$ python -q
>>> import numpy as np
>>> import numpy.linalg as la
>>> np.set_printoptions(precision=2, suppress=True, linewidth=140)
>>> feats = np.array([[-2, 7, -3],
...     [-5, 2, -6],
...     [-8, 7, -6],
...     [9, 5, -7],
...     [9, 7, 0],
...     [-4, 5, -9],
...     [-3, -7, -1],
...     [0, -5, -5]])
>>> feats
array([[-2,  7, -3],
       [-5,  2, -6],
       [-8,  7, -6],
       [ 9,  5, -7],
       [ 9,  7,  0],
       [-4,  5, -9],
       [-3, -7, -1],
       [ 0, -5, -5]])
>>> x0 = np.array([2, 2, 2])
>>> a = np.maximum(feats @ x0, 0)
>>> np.flatnonzero(a > 1e-9)
array([0, 3, 4])
>>> np.maximum(feats @ (3 * x0), 0)
array([12,  0,  0, 42, 96,  0,  0,  0])
>>> feats.T @ a
array([ 406,  322, -110])
>>> np.tanh(feats @ x0)
array([ 1., -1., -1.,  1.,  1., -1., -1., -1.])
>>> a
array([ 4,  0,  0, 14, 32,  0,  0,  0])
>>> J = np.load("sample9.npy")
>>> J
array([[-3, -1, -4],
       [-4, -3, -1],
       [-1, -4, -3]])
>>> np.allclose(J, J.T)
False
>>> assert J == J.T
Traceback (most recent call last):
  File "<python-input-15>", line 1, in <module>
    assert J == J.T
           ^^^^^^^^
ValueError: The truth value of an array with more than one element is ambiguous. Use a.any() or a.all()
>>> np.trace(J)
np.int64(-9)
>>> np.sort(np.abs(la.eigvals(J)))
array([2.65, 2.65, 8.  ])
>>> round(np.abs(la.eigvals(J)).max(), 2)
np.float64(8.0)
>>> la.determinant(J)
Traceback (most recent call last):
  File "<python-input-19>", line 1, in <module>
    la.determinant(J)
    ^^^^^^^^^^^^^^
AttributeError: module 'numpy.linalg' has no attribute 'determinant'
>>> rng = np.random.default_rng(328)
>>> z = rng.permutation(3)
>>> other = J[:, z] * rng.choice([-1, 1], 3)
>>> other
array([[ 3,  1, -4],
       [ 4,  3, -1],
       [ 1,  4, -3]])
>>> left, _, VT = la.svd(J.T @ other)
>>> z
array([0, 1, 2])
>>> np.round(left @ VT, 2) + 0
array([[-1.,  0.,  0.],
       [ 0., -1.,  0.],
       [ 0.,  0.,  1.]])
>>> la.norm(feats, axis=0)
array([16.73, 16.58, 15.39])
>>> np.round(la.norm(feats, 2), 2)
np.float64(19.59)
>>> feats[3] @ feats[1]
np.int64(7)
>>> la.norm(feats, axis=1)
array([ 7.87,  8.06, 12.21, 12.45, 11.4 , 11.05,  7.68,  7.07])
>>> round(la.norm(feats, 1), 2), round(float(la.norm(feats, np.inf)), 2)
(np.float64(45.0), 21.0)
>>> A = np.load("test18.npy")
>>> A
array([[ 30.84,  -0.51,  46.88, -30.09, -60.28, -15.86,  21.84],
       [ -8.2 , -32.2 , -15.91, -20.02,  20.19, -32.28, -15.73],
       [ -8.34, -81.63, -21.8 , -62.68,  26.87, -88.3 , -31.92]])
>>> la.matrix_rank(A)
np.int64(3)
>>> la.svd(A, compute_uv=False)
array([154.89,  92.5 ,   0.31])
>>> A.mean(axis=0)
array([  4.77, -38.11,   3.06, -37.6 ,  -4.41, -45.48,  -8.6 ])
>>> A.sum(axis=0)
array([  14.3 , -114.34,    9.17, -112.79,  -13.22, -136.44,  -25.81])
>>> la.cond(A) > 100
np.True_
>>> np.argsort(-la.norm(A, axis=0).round(6), kind="stable")[:3]
array([5, 1, 3])
>>> [round(float(x), 2) for x in la.svd(A, compute_uv=False)[:3]]
[154.89, 92.5, 0.31]
>>> np.round(la.norm(A, 2) / la.norm(A), 2)
np.float64(0.86)
>>> la.matrix_rank(A, rtol=0.1)
np.int64(2)
>>> Q, V = la.qr(feats[:, :2])[0], la.qr(feats[:, 2:])[0]
>>> sv = la.svd(Q.T @ V, compute_uv=False)
>>> np.round(la.norm(Q @ Q.T - V @ V.T, 2), 2)
np.float64(1.0)
>>> left, sv, VT = la.svd(A)
>>> np.argmax(sv[:-1] / (sv[1:] + 1e-6)) + 1
np.int64(2)
>>> other = left[:, :2] @ np.diag(sv[:2]) @ VT[:2]
>>> round(la.norm(A - other) / la.norm(A), 2)
np.float64(0.0)
>>> round(np.abs(A - other).max(), 2)
np.float64(0.24)
>>> def softmax(z):
...     e = np.exp(z - z.max(axis=-1, keepdims=True))
...     return e / e.sum(axis=-1, keepdims=True)
... 
>>> softmax(A).sum(axis=1)
array([1., 1., 1.])
>>> S = A @ A.T / np.sqrt(7)
>>> softmax(S)
array([[1., 0., 0.],
       [0., 0., 1.],
       [0., 0., 1.]])
>>> softmax(S)[0] @ A
array([ 30.84,  -0.51,  46.88, -30.09, -60.28, -15.86,  21.84])
>>> softmax(S + np.triu(np.full(S.shape, -np.inf), 1))
array([[1., 0., 0.],
       [0., 1., 0.],
       [0., 0., 1.]])
>>> other = np.array([[4, 3, 3, 3, 5, 4, 5]])
>>> m1 = np.block([[np.zeros((1, 1)), other], [other.T, np.zeros((7, 7))]])
>>> m1
array([[0., 4., 3., 3., 3., 5., 4., 5.],
       [4., 0., 0., 0., 0., 0., 0., 0.],
       [3., 0., 0., 0., 0., 0., 0., 0.],
       [3., 0., 0., 0., 0., 0., 0., 0.],
       [3., 0., 0., 0., 0., 0., 0., 0.],
       [5., 0., 0., 0., 0., 0., 0., 0.],
       [4., 0., 0., 0., 0., 0., 0., 0.],
       [5., 0., 0., 0., 0., 0., 0., 0.]])
>>> x0 = np.array([0, 8, 4])
>>> rhs = feats @ x0
>>> la.solve(feats.T @ feats, feats.T @ rhs)
array([0., 8., 4.])
>>> rhs
array([ 44,  -8,  32,  12,  56,   4, -60, -60])
>>> rhs = rhs + 0.02 * rng.normal(size=8)
>>> rhs
array([ 43.99,  -7.98,  32.  ,  11.99,  56.01,   4.  , -59.97, -60.03])
>>> coef, *_ = la.lstsq(feats, rhs)
>>> np.round(la.norm(rhs - feats @ coef), 2)
np.float64(0.05)
>>> np.round(feats.T @ (rhs - feats @ coef), 2) + 0
array([0., 0., 0.])
>>> coef.round(2) + 0
array([0., 8., 4.])
>>> x0 = np.array([-1, 2, 1, -1, -3, 1, 0, 0])
>>> a = np.maximum(m1 @ x0, 0)
>>> np.tanh(m1 @ x0)
array([ 1., -1., -1., -1., -1., -1., -1., -1.])
>>> np.flatnonzero(a > 1e-9)
array([0])
>>> m1 * (a > 1e-9)[:, None]
array([[0., 4., 3., 3., 3., 5., 4., 5.],
       [0., 0., 0., 0., 0., 0., 0., 0.],
       [0., 0., 0., 0., 0., 0., 0., 0.],
       [0., 0., 0., 0., 0., 0., 0., 0.],
       [0., 0., 0., 0., 0., 0., 0., 0.],
       [0., 0., 0., 0., 0., 0., 0., 0.],
       [0., 0., 0., 0., 0., 0., 0., 0.],
       [0., 0., 0., 0., 0., 0., 0., 0.]])
>>> a
array([4., 0., 0., 0., 0., 0., 0., 0.])
